$ ipython --no-banner

In [1]: import numpy as np

In [2]: np.set_printoptions(precision=4, suppress=True, linewidth=100)

In [3]: J = np.load("layer1.npy")

In [4]: J
Out[4]: 
array([[-3,  2],
       [ 2, -3]])

In [5]: # symmetric

In [6]: u = np.array([-3, -1])

In [7]: Y = J + np.outer(u, np.eye(2)[1])

In [8]: round(float(np.linalg.det(Y) / np.linalg.det(J)), 4), round(1 + np.linalg.solve(J, u)[1], 4)
Out[8]: (2.8, np.float64(2.8))

In [9]: np.linalg.matrix_rank(Y - J)
Out[9]: np.int64(1)

In [10]: Y
Out[10]: 
array([[-3., -1.],
       [ 2., -4.]])

In [11]: np.linalg.matrix_rank(np.linalg.inv(Y) - np.linalg.inv(J), tol=1e-8)
Out[11]: np.int64(1)

In [12]: P = np.triu(np.array([[0, 1], [2, 0]]), 1) + np.eye(2)

In [13]: Y = P @ J @ np.linalg.inv(P)

In [14]: Y
Out[14]: 
array([[-1.,  0.],
       [ 2., -5.]])

In [15]: round(float(np.linalg.det(Y)), 4)
Out[15]: 5.0

In [16]: np.linalg.matrix_rank(Y)
Out[16]: np.int64(2)

In [17]: np.poly(Y)
Out[17]: array([1., 6., 5.])

In [18]: q, V = np.linalg.qr(J[:, :1])[0], np.linalg.qr(J[:, 1:])[0]

In [19]: sig = np.linalg.svd(q.T @ V, compute_uv=False)

In [20]: sig
Out[20]: array([0.9231])

In [21]: round(float(np.linalg.norm(q @ q.T - V @ V.T, 2)), 4)
Out[21]: 0.3846

In [22]: (sig > 0.9).sum()
Out[22]: np.int64(1)

In [23]: np.allclose(J @ J.T, J.T @ J)
Out[23]: True

In [24]: np.allclose(J, J.T)
Out[24]: True

In [25]: (J + J.T) / 2
Out[25]: 
array([[-3.,  2.],
       [ 2., -3.]])

In [26]: (J - J.T) / 2
Out[26]: 
array([[0., 0.],
       [0., 0.]])

In [27]: np.linalg.determinant(J)
---------------------------------------------------------------------------
AttributeError                            Traceback (most recent call last)
Cell In[27], line 1
----> 1 np.linalg.determinant(J)

AttributeError: module 'numpy.linalg' has no attribute 'determinant'

In [28]: np.round(np.linalg.det(J), 4)
Out[28]: np.float64(5.0)

In [29]: rng = np.random.default_rng(95958)

In [30]: Y = J + rng.integers(-2, 3, (2, 1)) @ rng.integers(-2, 3, (1, 2))

In [31]: Y
Out[31]: 
array([[-3,  3],
       [ 2, -4]])

In [32]: np.linalg.matrix_rank(Y - J, tol=1e-8)
Out[32]: np.int64(1)

In [33]: np.abs(Y - J).sum(axis=1)
Out[33]: array([1, 1])

In [34]: np.linalg.svd(Y - J, compute_uv=False)
Out[34]: array([1.4142, 0.    ])

In [35]: z = rng.integers(0, 2, 5)

In [36]: A = (z[:, None] == z) * -2 + np.eye(5)

In [37]: A
Out[37]: 
array([[-1., -2., -2., -2.,  0.],
       [-2., -1., -2., -2.,  0.],
       [-2., -2., -1., -2.,  0.],
       [-2., -2., -2., -1.,  0.],
       [ 0.,  0.,  0.,  0., -1.]])

In [38]: # symmetric

In [39]: P = np.triu(np.array([[-5, 8, 0, -5, 9],
    ...:     [3, 6, -5, -8, -2],
    ...:     [-4, 3, 7, 7, 9],
    ...:     [-1, 5, 9, -4, -3],
    ...:     [-4, 2, 4, 5, 7]]), 1) + np.eye(5)

In [40]: Y = P @ A @ np.linalg.inv(P)

In [41]: np.trace(Y), np.trace(A)
Out[41]: (np.float64(-5.0), np.float64(-5.0))

In [42]: Y
Out[42]: 
array([[    -7.,     56.,    272.,  -1504.,  -6794.],
       [    24.,   -167.,   -816.,   4512.,  20332.],
       [   -16.,    112.,    545.,  -3008., -13570.],
       [    -2.,     14.,     68.,   -375.,  -1688.],
       [     0.,      0.,      0.,      0.,     -1.]])

In [43]: P @ A - A @ P
Out[43]: 
array([[ -6.,  10., -16., -18.,   8.],
       [ 26.,  42.,  16.,  14.,  30.],
       [-14.,   2., -24., -26.,   8.],
       [  0.,  16., -10., -12.,  32.],
       [  0.,   0.,   0.,   0.,   0.]])

In [44]: np.poly(Y)
Out[44]: array([  1.,   5., -14.,   2.,  13.,  -7.])

In [45]: round(np.linalg.det(Y), 4)
Out[45]: np.float64(7.0)

In [46]: np.linalg.matrix_rank(Y)
Out[46]: np.int64(5)

In [47]: data = np.load("out7.npy")

In [48]: data
Out[48]: 
array([[-1.7698, -0.6681,  0.9341,  1.116 ],
       [ 0.5   , -0.2   ,  0.1   , -2.1   ],
       [-1.8   , -0.7   ,  0.9   ,  1.1   ]])

In [49]: np.linalg.norm(data, axis=0)
Out[49]: array([2.5734, 0.9881, 1.301 , 2.6202])

In [50]: round(float(np.linalg.norm(data, 2)), 4)
Out[50]: 3.672

In [51]: np.linalg.norm(data, axis=1).argmax()
Out[51]: np.int64(2)

In [52]: round(float(np.linalg.norm(data, 1)), 4), round(np.linalg.norm(data, np.inf), 4)
Out[52]: (4.316, np.float64(4.5))

In [53]: round(float(np.linalg.norm(data) ** 2 / np.linalg.norm(data, 2) ** 2), 4)
Out[53]: 1.1982

In [54]: round(np.linalg.norm(data[1] - data[2]), 4)
Out[54]: np.float64(4.0522)

In [55]: np.linalg.norm(data, axis=1)
Out[55]: array([2.3867, 2.1703, 2.3979])

In [56]: F = np.load("run7.npy")

In [57]: F
Out[57]: 
array([[0, 0, 1, 0],
       [0, 0, 0, 1],
       [1, 0, 0, 0],
       [0, 1, 0, 0]])

In [58]: U, sig, VT = np.linalg.svd(F, full_matrices=False)

In [59]: (sig > 1e-8).sum()
Out[59]: np.int64(4)

In [60]: sig
Out[60]: array([1., 1., 1., 1.])

In [61]: U.T @ F @ VT.T
Out[61]: 
array([[1., 0., 0., 0.],
       [0., 1., 0., 0.],
       [0., 0., 1., 0.],
       [0., 0., 0., 1.]])

In [62]: U.shape, sig.shape, VT.shape
Out[62]: ((4, 4), (4,), (4, 4))

In [63]: np.sort(np.abs(np.linalg.eigvals(F)))
Out[63]: array([1., 1., 1., 1.])

In [64]: np.allclose(F, F.T)
Out[64]: True

In [65]: x0 = np.array([1, 0, 1, 1])

In [66]: round(np.linalg.norm(x0), 4), np.round(np.linalg.norm(F @ x0), 4)
Out[66]: (np.float64(1.7321), np.float64(1.7321))

In [67]: np.linalg.inv(F)
Out[67]: 
array([[0., 0., 1., 0.],
       [0., 0., 0., 1.],
       [1., 0., 0., 0.],
       [0., 1., 0., 0.]])

In [68]: np.abs(np.linalg.eigvals(F))
Out[68]: array([1., 1., 1., 1.])

In [69]: mat = np.array([[5.0, 1.0, 1.0, 1.0],
    ...:     [1.0, 5.0, 1.0, 1.0],
    ...:     [1.0, 1.0, 5.0, 1.0],
    ...:     [1.0, 1.0, 1.0, 5.0]])

In [70]: # symmetric

In [71]: w1 = np.array([[1, 1, 5, 3, 3, 3], [4, 2, 4, 0, 0, 3]])

In [72]: beta = np.array([-2, 0, -1, 0, 1, 2])

In [73]: hid = np.maximum(J @ w1 + beta, 0)

In [74]: np.linalg.matrix_rank(hid)
Out[74]: np.int64(2)

In [75]: Z = np.array([[0, 1], [-1, -1], [1, -1], [-2, 0], [0, 0], [-1, -2]])

In [76]: (hid @ Z).round(6).argmax(axis=1)
Out[76]: array([1, 1])

In [77]: evals, V = np.linalg.eigh(mat)

In [78]: x0 = np.array([1, 1, 1, 0])

In [79]: x0 @ mat @ x0 / (x0 @ x0), round(evals[0], 4), round(evals[-1], 4)
Out[79]: (np.float64(7.0), np.float64(4.0), np.float64(8.0))

In [80]: x0 = np.ones(4)

In [81]: for _ in range(3):
    ...:     x0 = mat @ x0
    ...:     x0 /= np.linalg.norm(x0)
    ...:     print(round(x0 @ mat @ x0, 4))
    ...: 
8.0
8.0
8.0

In [82]: x0
Out[82]: array([0.5, 0.5, 0.5, 0.5])

In [83]: M = np.loadtxt("test8.csv", delimiter=",")

In [84]: M
Out[84]: 
array([[ 0.8843, -0.1363,  0.9329, -0.191 , -1.6179],
       [-0.1363, -0.7537, -2.1553, -0.6155,  0.692 ],
       [ 0.9329, -2.1553,  0.7876, -0.3234, -0.0554],
       [-0.191 , -0.6155, -0.3234, -2.3344, -0.6182],
       [-1.6179,  0.692 , -0.0554, -0.6182, -1.5838]])

In [85]: # equal to its transpose

In [86]: evals, V = np.linalg.eigh(M)

In [87]: x0 = np.array([3, 2, 1, -3, -2])

In [88]: round(float(np.abs(M).sum(axis=1).max()), 4), np.round(np.abs(evals).max(), 4)
Out[88]: (4.5673, np.float64(3.0))

In [89]: np.linalg.eigvalsh(M[1:, 1:])
Out[89]: array([-3.    , -2.4222, -0.8251,  2.363 ])

In [90]: feats = np.load("dump.npy")

In [91]: feats
Out[91]: 
array([[-0.1322,  0.1372, -0.9391, -0.2778, -0.0675],
       [ 0.2644, -0.7862,  0.0159, -0.5565, -0.0453],
       [ 0.4407, -0.178 , -0.2577,  0.3928,  0.7439],
       [ 0.7491,  0.1069, -0.1212,  0.2497, -0.5919],
       [ 0.3966,  0.5657,  0.1916, -0.6296,  0.2993]])

In [92]: # orthonormal columns

In [93]: z = rng.permutation(5)

In [94]: z
Out[94]: array([3, 2, 1, 4, 0])

In [95]: Y = feats[z][:, z]

In [96]: round(float(np.trace(Y)), 4)
Out[96]: -0.6271

In [97]: np.diag(Y)
Out[97]: array([ 0.2497, -0.2577, -0.7862,  0.2993, -0.1322])

In [98]: cov = feats.T @ feats

In [99]: np.linalg.eigvalsh(cov)[::-1]
Out[99]: array([1., 1., 1., 1., 1.])

In [100]: np.linalg.svd(feats, compute_uv=False) ** 2
Out[100]: array([1., 1., 1., 1., 1.])

In [101]: np.linalg.matrix_rank(cov)
Out[101]: np.int64(5)

In [102]: np.allclose(cov, cov.T)
Out[102]: True

In [103]: np.diag(cov)
Out[103]: array([1., 1., 1., 1., 1.])

In [104]: arr = np.load("sample9.npy")

In [105]: arr
Out[105]: 
array([[ 16.7221, -10.584 ,  -0.9765,  -0.2351,   2.7099],
       [-13.419 ,  13.0402,  -2.5424,  -4.8535,  -4.4569],
       [ -5.229 ,  13.1689,  -6.9068, -10.8599,  -5.7962],
       [ 11.436 ,   4.0097,  -8.8959, -12.6341,  -3.7926],
       [ 12.5872, -13.2894,   3.1584,   5.7254,   4.7114],
       [ 13.2162, -13.1088,   2.6984,   5.0748,   4.5229],
       [ -9.5666,  13.6455,  -4.9939,  -8.283 ,  -5.3603],
       [ 17.5674,  -8.2189,  -3.1474,  -3.4631,   1.3912],
       [ 14.1869, -12.7262,   1.9124,   3.9556,   4.1798],
       [ 13.3186,   2.007 ,  -8.4125, -11.7612,  -3.0804],
       [ 17.608 ,  -6.83  ,  -4.1846,  -5.0324,   0.6877],
       [ 17.4897,  -8.6844,  -2.7663,  -2.8912,   1.637 ],
       [ -2.05  , -10.5848,   8.8118,  13.2057,   5.6321],
       [ -3.1057, -10.0441,   8.9668,  13.362 ,   5.525 ],
       [ 14.3375,   0.7389,  -8.016 , -11.0843,  -2.6024],
       [ 16.1326, -11.3386,  -0.1172,   1.0237,   3.1804],
       [ -4.5546,  -9.2311,   9.1275,  13.4977,   5.3424],
       [-16.0188,   1.8548,   6.9954,   9.4118,   1.5622],
       [ 16.7443, -10.5492,  -1.0136,  -0.2896,   2.689 ]])

In [106]: # null space of dimension 3

In [107]: U, sig, VT = np.linalg.svd(arr)

In [108]: V = VT[:(sig > 1e-8).sum()]

In [109]: x0 = arr[14] + -1 * arr[16] + rng.integers(2) * np.eye(5)[0]

In [110]: x0
Out[110]: array([ 19.8921,   9.97  , -17.1436, -24.582 ,  -7.9448])

In [111]: round(np.linalg.norm(x0 - V.T @ V @ x0), 4)
Out[111]: np.float64(0.4728)

In [112]: np.diag(V.T @ V)
Out[112]: array([0.7765, 0.4655, 0.2141, 0.4582, 0.0857])
